$ python3 -q
>>> import numpy as np
>>> np.set_printoptions(precision=1, suppress=True, linewidth=160)
>>> rnd = lambda a: np.round(a, 1) + 0
>>> M = np.array([[-2, 0, 2, -2, 0],
...     [0, 0, 0, 0, 0],
...     [-2, 0, 2, -2, 0],
...     [0, 0, 0, 0, 0],
...     [3, 0, -3, 3, 0]])
>>> # null space of dimension 4
>>> Uu, sig, Vt = np.linalg.svd(M)
>>> print(rnd(sig))
[7.1 0.  0.  0.  0. ]
>>> print(np.argmax(sig[:-1] / (sig[1:] + 1e-6)) + 1)
1
>>> out = Uu[:, :1] @ np.diag(sig[:1]) @ Vt[:1]
>>> print(np.abs(M - out).max())
0.0
>>> print(rnd(np.linalg.norm(M - out) / np.linalg.norm(M)))
0.0
>>> print(rnd(np.linalg.norm(M - out, 2)), rnd(sig[1]))
0.0 0.0
>>> print(out)
[[-2.  0.  2. -2.  0.]
 [ 0.  0.  0.  0.  0.]
 [-2.  0.  2. -2.  0.]
 [ 0.  0.  0.  0.  0.]
 [ 3.  0. -3.  3.  0.]]
>>> x = np.array([-1, 3, 4, -3, -4])
>>> print(np.sign((M @ x).round(6)))
[ 1  0  1  0 -1]
>>> print(M @ np.eye(5)[4])
[0. 0. 0. 0. 0.]
>>> print(M @ x)
[ 16   0  16   0 -24]
>>> print((M * x).sum(axis=1))
[ 16   0  16   0 -24]
>>> print((M @ x).argmax())
0
>>> print(rnd(np.linalg.norm(M, 2) / np.linalg.norm(M)))
1.0
>>> print(np.linalg.cond(M) > 100)
True
>>> print([round(float(x), 1) for x in np.linalg.svd(M, compute_uv=False)[:3]])
[7.1, 0.0, 0.0]
>>> print(rnd(np.trace(np.linalg.pinv(M) @ M)))
1.0
>>> print(np.abs(np.diag(np.linalg.qr(M)[1])) > 1e-9)
[ True False False False False]
>>> data = np.load("mat.npy")
>>> print(rnd(data))
[[ -0.2  -7.9  -7.4   9.3]
 [ -0.4  -5.1  -4.2   5.8]
 [ -0.4  -4.   -2.9   4.4]
 [ -0.4  -3.5  -2.4   3.9]
 [ -0.2  -1.2   0.    1.3]
 [ -0.1  -0.4   0.6   0.5]
 [  0.    0.    1.    0. ]
 [  0.4   0.9   1.3  -0.8]
 [  0.4   0.7   0.8  -0.5]
 [  0.3   0.6   0.7  -0.5]
 [  0.2   0.3   0.4  -0.2]
 [ -0.4  -0.5  -0.5   0.3]
 [ -0.5  -0.6  -0.6   0.4]
 [ -9.   -4.9   0.1  -1.4]
 [ -9.6  -5.    0.4  -1.7]
 [-13.4  -5.7   2.4  -3.9]
 [-15.8  -5.9   3.9  -5.5]]
>>> Uu, sig, Vt = np.linalg.svd(data)
>>> print(rnd(sig))
[27.9 19.4  1.9  0. ]
>>> print(np.argmax(sig[:-1] / (sig[1:] + 1e-6)) + 1)
3
>>> out = Uu[:, :3] @ np.diag(sig[:3]) @ Vt[:3]
>>> print(rnd(out))
[[ -0.2  -7.9  -7.4   9.3]
 [ -0.4  -5.1  -4.2   5.8]
 [ -0.4  -4.   -2.9   4.4]
 [ -0.4  -3.5  -2.4   3.9]
 [ -0.2  -1.2   0.    1.3]
 [ -0.1  -0.4   0.6   0.5]
 [  0.    0.    1.    0. ]
 [  0.4   0.9   1.3  -0.8]
 [  0.4   0.7   0.8  -0.5]
 [  0.3   0.6   0.7  -0.5]
 [  0.2   0.3   0.4  -0.2]
 [ -0.4  -0.5  -0.5   0.3]
 [ -0.5  -0.6  -0.6   0.4]
 [ -9.   -4.9   0.1  -1.4]
 [ -9.6  -5.    0.4  -1.7]
 [-13.4  -5.7   2.4  -3.9]
 [-15.8  -5.9   3.9  -5.5]]
>>> print(rnd(np.abs(data - out).max()))
0.0
>>> d = np.linalg.norm(out[:, None] - out[None], axis=-1)
>>> print(d.mean(axis=1).argmax())
16
>>> print(np.unravel_index(d.round(6).argmax(), d.shape))
(np.int64(0), np.int64(16))
>>> print((d + 1e9 * np.eye(17)).round(6).argmin(axis=1))
[ 1  2  3  2 12  6  5  8  9  8  9 12 11 14 13 16 15]
>>> print(rnd(np.linalg.norm(out, axis=1)))
[14.2  8.8  6.6  5.7  1.8  0.9  1.   1.7  1.2  1.1  0.6  0.8  1.  10.4 11.  15.2 18.1]
>>> print(np.flatnonzero(d[14] < d.mean() / 2))
[13 14]
>>> print(d[14].round(6).argsort(kind="stable")[:4])
[14 13 15 16]
>>> print([round(float(x), 1) for x in np.linalg.svd(data, compute_uv=False)[:3]])
[27.9, 19.4, 1.9]
>>> X = np.array([[1, -2, -1], [-2, 1, -2], [-1, -2, 1]])
>>> ev, evecs = np.linalg.eigh(X)
>>> print(rnd(np.linalg.eigvalsh(X @ X)))
[ 4.   5.6 11.4]
>>> print(rnd(np.abs(evecs[:, -1])))
[0.5 0.8 0.5]
>>> print(rnd(np.linalg.eigvalsh(X + 5 * np.eye(3))))
[2.6 7.  8.4]
>>> t3 = np.stack([X, -1 * X, X[::-1]])
>>> print(np.einsum("bij,cij->bc", t3, t3))
[[ 21 -21  13]
 [-21  21 -13]
 [ 13 -13  21]]
>>> print((t3 @ X.T).shape)
(3, 3, 3)
>>> print(np.linalg.matrix_rank(t3))
[3 3 3]
>>> print((X + X.T) / 2)
[[ 1. -2. -1.]
 [-2.  1. -2.]
 [-1. -2.  1.]]
>>> print(rnd(np.abs(np.linalg.eigvals(X)).max()))
3.4
>>> print(X @ X)
[[ 6 -2  2]
 [-2  9 -2]
 [ 2 -2  6]]
>>> print(np.linalg.matrix_power(X, 3))
[[  8 -18   0]
 [-18  17 -18]
 [  0 -18   8]]
>>> print(np.trace(X))
3
>>> print((X - X.T) / 2)
[[0. 0. 0.]
 [0. 0. 0.]
 [0. 0. 0.]]
>>> print(rnd(np.sort(np.abs(np.linalg.eigvals(X)))))
[2.  2.4 3.4]
>>> q, evecs = np.linalg.qr(X[:, :2])[0], np.linalg.qr(X[:, 2:])[0]
>>> sig = np.linalg.svd(q.T @ evecs, compute_uv=False)
>>> print((sig > 0.9).sum())
0
>>> print(rnd(np.linalg.norm(q @ q.T - evecs @ evecs.T, 2)))
1.0
>>> out = np.array([[3, 1, -1, 0, -1],
...     [0, 1, 0, 1, -2],
...     [3, 2, 1, -1, -2],
...     [0, 3, 0, 3, -2],
...     [-2, -1, -3, -1, -3]])
>>> feats = out + out.T
>>> print(feats)
[[ 6  1  2  0 -3]
 [ 1  2  2  4 -3]
 [ 2  2  2 -1 -5]
 [ 0  4 -1  6 -3]
 [-3 -3 -5 -3 -6]]
>>> q = X.astype(float).copy()
>>> for j in range(3):
...     q[:, j] -= q[:, :j] @ (q[:, :j].T @ q[:, j])
...     q[:, j] /= np.linalg.norm(q[:, j])
... 
>>> print(rnd(q.T @ X))
[[ 2.4 -0.8  0.8]
 [ 0.   2.9 -0.5]
 [ 0.   0.   2.3]]
>>> print(rnd(q.T @ q))
[[1. 0. 0.]
 [0. 1. 0.]
 [0. 0. 1.]]
